% ipython --no-banner

In [1]: import numpy as np

In [2]: from numpy import linalg as LA

In [3]: np.set_printoptions(precision=3, suppress=True, linewidth=120, legacy="1.25")

In [4]: data = np.array([[-0.4, -1.2, 0.4, 1.4],
   ...:     [-0.2, 0.1, -0.6, -0.6],
   ...:     [0.4, 0.7, 0.3, 1.0],
   ...:     [-0.4, 1.1, 0.2, -0.9],
   ...:     [-0.9, 2.0, 0.2, 0.6],
   ...:     [0.8, -0.9, 1.6, 2.7],
   ...:     [-0.4, -1.4, 1.3, -0.9],
   ...:     [1.0, -0.1, 0.9, -0.1]])

In [5]: cov = data.T @ data

In [6]: LA.matrix_rank(cov)
Out[6]: 4

In [7]: print(cov)
[[ 3.13 -1.76  1.48  2.2 ]
 [-1.76  9.93 -3.06 -1.99]
 [ 1.48 -3.06  5.75  4.22]
 [ 2.2  -1.99  4.22 12.6 ]]

In [8]: np.allclose(cov, cov.T)
Out[8]: True

In [9]: A2 = np.array([[0, 0], [-1, 0], [-3, -1], [1, -1]])

In [10]: A2.T @ cov.T
Out[10]: 
array([[ -0.48,  -2.74,  -9.97,   1.93],
       [ -3.68,   5.05,  -9.97, -16.82]])

In [11]: np.einsum("ij,ij->i", cov, cov)
Out[11]: array([ 19.925, 115.026,  62.425, 185.369])

In [12]: np.einsum("ik,kj->ij", cov, A2)
Out[12]: 
array([[ -0.48,  -3.68],
       [ -2.74,   5.05],
       [ -9.97,  -9.97],
       [  1.93, -16.82]])

In [13]: LA.matrix_rank(cov @ A2)
Out[13]: 2

In [14]: print(LA.matrix_rank(np.vstack([cov, A2.T])))
4

In [15]: np.einsum("ik,kj->ji", cov, A2)
Out[15]: 
array([[ -0.48,  -2.74,  -9.97,   1.93],
       [ -3.68,   5.05,  -9.97, -16.82]])

In [16]: np.einsum("ij->j", cov)
Out[16]: array([ 5.05,  3.12,  8.39, 17.03])

In [17]: rng = np.random.default_rng(19)

In [18]: idx = rng.permutation(4)

In [19]: A2 = data[:, idx] * rng.choice([-1, 1], 4)

In [20]: A2
Out[20]: 
array([[-1.4, -1.2,  0.4, -0.4],
       [ 0.6,  0.1,  0.2,  0.6],
       [-1. ,  0.7, -0.4, -0.3],
       [ 0.9,  1.1,  0.4, -0.2],
       [-0.6,  2. ,  0.9, -0.2],
       [-2.7, -0.9, -0.8, -1.6],
       [ 0.9, -1.4,  0.4, -1.3],
       [ 0.1, -0.1, -1. , -0.9]])

In [21]: U, _, vt = LA.svd(data.T @ A2)

In [22]: np.round(LA.lstsq(data, A2)[0], 3) + 0
Out[22]: 
array([[ 0.,  0., -1.,  0.],
       [ 0.,  1.,  0.,  0.],
       [ 0.,  0.,  0., -1.],
       [-1.,  0.,  0.,  0.]])

In [23]: idx
Out[23]: array([3, 1, 0, 2])

In [24]: print(np.round(U @ vt, 3) + 0)
[[ 0.  0. -1.  0.]
 [ 0.  1.  0.  0.]
 [ 0.  0.  0. -1.]
 [-1.  0.  0.  0.]]

In [25]: x0 = np.array([0, 0, -2, -1])

In [26]: rhs = A2 @ x0

In [27]: b, lr = np.zeros(4), 1 / LA.norm(A2, 2) ** 2

In [28]: for i in range(20):
    ...:     b -= lr * A2.T @ (A2 @ b - rhs)
    ...:     if i % 5 == 0: print(i, round(LA.norm(A2 @ b - rhs), 3))
    ...: 
0 2.788
5 1.225
10 0.552
15 0.253

In [29]: b
Out[29]: array([-0.016, -0.016, -1.915, -0.999])

In [30]: np.round(LA.cond(A2), 3)
Out[30]: 2.667

In [31]: hat = data @ LA.solve(data.T @ data, data.T)

In [32]: np.round(LA.eigvalsh(hat), 3) + 0
Out[32]: array([0., 0., 0., 0., 1., 1., 1., 1.])

In [33]: np.diag(hat)
Out[33]: array([0.51 , 0.072, 0.209, 0.319, 0.783, 0.707, 0.851, 0.549])

In [34]: J = np.load("out6.npy")

In [35]: print(J)
[[ -6.238   6.716  -2.053  -4.817]
 [  3.53   10.573   3.592  -5.57 ]
 [ -7.608  -5.593  -1.739   6.938]
 [  6.093  -9.555  -0.987  -7.861]
 [ -8.735  -0.621  -9.247   2.542]
 [  3.246  12.021   3.434  -1.008]
 [ 12.03   -3.758  -3.192   3.284]
 [ -5.165 -11.16    0.057  -2.582]
 [  2.08   -2.442   3.748   0.274]
 [  9.725   7.343  -4.198  -5.735]
 [-17.316  -2.147  -2.011   1.954]
 [ -1.098  -4.018  -0.47    5.603]
 [ -5.256  19.516  -3.728   3.154]
 [ -0.604 -14.799  -3.989   3.605]
 [  4.606  -8.424  -1.931   1.22 ]
 [ -0.108  -1.305   2.495  -0.681]
 [ -2.142 -11.835  -2.104  -4.853]
 [ -3.158   1.309   0.364   1.217]
 [ -5.534 -20.261   0.891   3.988]
 [  1.968   5.136  -0.023  -0.206]
 [  6.673  -4.105   1.622   1.927]
 [  5.556  -0.139  -0.609  -8.774]
 [  0.266   7.596  -2.249   0.693]
 [  1.639   1.749  -1.468   6.333]
 [ -1.262  -3.985   3.372   8.321]
 [  3.117  16.008   4.7     0.38 ]
 [-20.143  -2.978  -2.379   2.771]
 [ -3.205  -4.129  -0.122   1.376]
 [ -5.615  10.73    3.465  -4.719]
 [ 10.611  10.722   4.189   3.07 ]
 [ -4.255   3.024  -1.254  -2.031]
 [ -2.253  -3.793   4.953   9.231]
 [ -0.214  -9.116  -2.734  -3.014]]

In [36]: A2 = data / np.sqrt((data ** 2).mean(axis=1, keepdims=True))

In [37]: print(LA.matrix_rank(A2) == LA.matrix_rank(data))
True

In [38]: LA.norm(A2, axis=1)
Out[38]: array([2., 2., 2., 2., 2., 2., 2., 2.])

In [39]: A2[6]
Out[39]: array([-0.372, -1.303,  1.21 , -0.837])

In [40]: Xs = (J - J.mean(axis=0)) / J.std(axis=0)

In [41]: np.argwhere(np.abs(Xs) > 2)
Out[41]: 
array([[ 4,  2],
       [10,  0],
       [12,  1],
       [18,  1],
       [21,  3],
       [26,  0]])

In [42]: b = LA.lstsq(np.delete(Xs, 2, axis=1), Xs[:, 2])[0]

In [43]: b
Out[43]: array([0.25 , 0.204, 0.151])

In [44]: print(round(1 - np.var(Xs[:, 2] - np.delete(Xs, 2, axis=1) @ b), 3))
0.116

In [45]: np.abs(b).argmax()
Out[45]: 0

In [46]: dist = LA.norm(J[:, None] - J[None], axis=-1)

In [47]: LA.matrix_rank(dist ** 2)
Out[47]: 6

In [48]: print(dist[24].round(6).argsort(kind="stable")[:4])
[24 31 11 27]

In [49]: dist.mean(axis=1).argmax()
Out[49]: 12

In [50]: np.unravel_index(dist.round(6).argmax(), dist.shape)
Out[50]: (12, 18)

In [51]: dist.shape
Out[51]: (33, 33)

In [52]: print(np.flatnonzero(dist[24] < dist.mean() / 2))
[11 24 27 31]

In [53]: x0 = np.array([2, 1, 3, 0])

In [54]: rhs = J @ x0

In [55]: np.round(LA.solve(J.T @ J, J.T @ rhs), 3) + 0
Out[55]: array([2., 1., 3., 0.])

In [56]: np.round(LA.lstsq(J, rhs)[0], 3) + 0
Out[56]: array([2., 1., 3., 0.])

In [57]: rhs = rhs + 0.02 * rng.normal(size=33)

In [58]: print(rhs)
[-11.948  28.421 -26.037  -0.317 -45.823  28.8    10.737 -21.312  12.949  14.239 -42.796  -7.648  -2.2   -27.968
  -4.999   5.949 -22.407  -3.913 -28.673   8.996  14.103   9.115   1.364   0.587   3.601  36.354 -50.427 -10.899
   9.871  44.508  -9.258   6.536 -17.757]

In [59]: b, *_ = LA.lstsq(J, rhs)

In [60]: print(b.round())
[ 2.  1.  3. -0.]

In [61]: b
Out[61]: array([ 2.001,  1.   ,  2.999, -0.001])

In [62]: mat = np.array([[0, 1, 1], [1, 0, 1], [1, 1, 0]])

In [63]: t = np.radians(60)

In [64]: r_ = np.eye(3)

In [65]: r_[1, 1] = r_[2, 2] = np.cos(t)

In [66]: r_[1, 2], r_[2, 1] = -np.sin(t), np.sin(t)

In [67]: print(r_)
[[ 1.     0.     0.   ]
 [ 0.     0.5   -0.866]
 [ 0.     0.866  0.5  ]]

In [68]: A2 = mat @ r_.T

In [69]: np.abs(A2 - mat).max(axis=0)
Out[69]: array([0.   , 1.366, 0.866])

In [70]: round(float(LA.det(r_)), 3), np.trace(r_)
Out[70]: (1.0, 2.0)

In [71]: np.allclose(LA.norm(mat, axis=1), LA.norm(A2, axis=1))
Out[71]: True

In [72]: np.argwhere(np.triu(mat))
Out[72]: 
array([[0, 1],
       [0, 2],
       [1, 2]])

In [73]: np.trace(mat @ mat @ mat) // 6
Out[73]: 1

In [74]: Lm = np.diag(mat.sum(axis=1)) - mat

In [75]: round(LA.det(Lm[1:, 1:]))
Out[75]: 3

In [76]: Lm
Out[76]: 
array([[ 2, -1, -1],
       [-1,  2, -1],
       [-1, -1,  2]])

In [77]: print(np.round(LA.norm(mat, 1), 3), round(float(LA.norm(mat, np.inf)), 3))
2.0 2.0

In [78]: mat[0] @ mat[1]
Out[78]: 1

In [79]: print(round(float(LA.norm(mat) ** 2 / LA.norm(mat, 2) ** 2), 3))
1.5

In [80]: round(LA.norm(mat, 2), 3)
Out[80]: 2.0

In [81]: LA.norm(mat, axis=1).argmax()
Out[81]: 0

In [82]: round(LA.norm(mat[0] - mat[1]), 3)
Out[82]: 1.414

In [83]: print(np.round(LA.det(mat[::-1]), 3))
-2.0

In [84]: print(round(float(LA.det(mat.T)), 3))
2.0

In [85]: print(np.kron(np.eye(2, dtype=int), mat))
[[0 1 1 0 0 0]
 [1 0 1 0 0 0]
 [1 1 0 0 0 0]
 [0 0 0 0 1 1]
 [0 0 0 1 0 1]
 [0 0 0 1 1 0]]

In [86]: np.einsum("ii->", mat)
Out[86]: 0

In [87]: print(np.einsum("ij,ji->", mat, mat))
6

In [88]: print(LA.eigvals(mat))
[-1.  2. -1.]

In [89]: A = np.load("test17.npy")

In [90]: A
Out[90]: 
array([[ 2.169, -0.249, -1.789,  1.017],
       [ 2.211, -1.722, -0.863,  0.636],
       [ 0.293,  2.286, -1.76 ,  0.77 ],
       [ 1.514,  1.107, -2.088,  1.059],
       [-2.282,  1.352,  1.169, -0.772],
       [ 2.288, -1.291, -1.214,  0.792],
       [-1.587, -1.001,  2.084, -1.067],
       [ 0.568, -2.645,  1.22 , -0.438],
       [ 1.697,  0.827, -2.069,  1.074],
       [-2.238,  0.544,  1.659, -0.971],
       [ 1.803, -2.384, -0.062,  0.251],
       [ 2.183, -1.806, -0.783,  0.599],
       [ 1.511, -2.571,  0.323,  0.055],
       [-0.149, -2.37 ,  1.686, -0.721],
       [ 1.936, -2.247, -0.272,  0.355],
       [ 0.926,  1.792, -2.006,  0.952],
       [ 2.211, -1.721, -0.863,  0.636],
       [ 1.86 , -2.33 , -0.149,  0.295],
       [ 1.06 ,  1.658, -2.04 ,  0.982],
       [ 0.411, -2.606,  1.336, -0.505],
       [ 1.633, -2.507,  0.171,  0.133],
       [ 1.978, -2.195, -0.344,  0.391],
       [ 2.026,  0.171, -1.935,  1.059],
       [ 1.319, -2.639,  0.54 , -0.06 ],
       [ 1.712, -2.455,  0.066,  0.186],
       [-2.242,  1.601,  0.97 , -0.685]])

In [91]: cov = np.cov(A, rowvar=False)

In [92]: print(round(float(np.corrcoef(A[:, 1], A[:, 3])[0, 1]), 3))
0.237

In [93]: A.std(axis=0)
Out[93]: array([1.447, 1.698, 1.311, 0.676])

In [94]: np.median(A, axis=0)
Out[94]: array([ 1.574, -1.722, -0.21 ,  0.325])

In [95]: np.polyfit(A[:, 1], A[:, 3], 1)
Out[95]: array([0.094, 0.317])

In [96]: print(np.argwhere(np.triu(np.abs(np.corrcoef(A.T)) > 0.8, 1)))
[[2 3]]

In [97]: cov
Out[97]: 
array([[ 2.177, -1.069, -1.26 ,  0.797],
       [-1.069,  2.998, -1.   ,  0.283],
       [-1.26 , -1.   ,  1.789, -0.903],
       [ 0.797,  0.283, -0.903,  0.476]])
